In [1]: import numpy as np

In [2]: from numpy import linalg as LA

In [3]: np.set_printoptions(precision=3, suppress=True, linewidth=140)

In [4]: M = np.load("layer9.npy")

In [5]: print(M)
[[4. 1. 0.]
 [0. 4. 1.]
 [0. 0. 4.]]

In [6]: def softmax(z):
   ...:     e = np.exp(z - z.max(axis=-1, keepdims=True))
   ...:     return e / e.sum(axis=-1, keepdims=True)
   ...: 

In [7]: print(np.round(softmax(10 * M[1]), 3) + 0)
[0. 1. 0.]

In [8]: print(softmax(M[1]))
[0.017 0.936 0.047]

In [9]: S = M @ M.T / np.sqrt(3)

In [10]: print(softmax(S).round(6).argmax(axis=1))
[0 1 2]

In [11]: print(np.trace(M))
12.0

In [12]: LA.determinant(M)
Traceback (most recent call last):
  Cell In[12], line 1
    LA.determinant(M)
AttributeError: module 'numpy.linalg' has no attribute 'determinant'


In [13]: print(M @ M)
[[16.  8.  1.]
 [ 0. 16.  8.]
 [ 0.  0. 16.]]

In [14]: print((M - M.T) / 2)
[[ 0.   0.5  0. ]
 [-0.5  0.   0.5]
 [ 0.  -0.5  0. ]]

In [15]: print(LA.matrix_power(M, 2))
[[16.  8.  1.]
 [ 0. 16.  8.]
 [ 0.  0. 16.]]

In [16]: print(np.allclose(M, M.T))
False

In [17]: print(np.allclose(M @ M.T, M.T @ M))
False

In [18]: M.inv()
Traceback (most recent call last):
  Cell In[18], line 1
    M.inv()
AttributeError: 'numpy.ndarray' object has no attribute 'inv'


In [19]: proj = np.triu(np.array([[2, 1, -1], [2, 2, 0], [-2, -2, -1]]), 1) + np.eye(3)

In [20]: M2 = proj @ M @ LA.inv(proj)

In [21]: print(M2)
[[4. 1. 1.]
 [0. 4. 1.]
 [0. 0. 4.]]
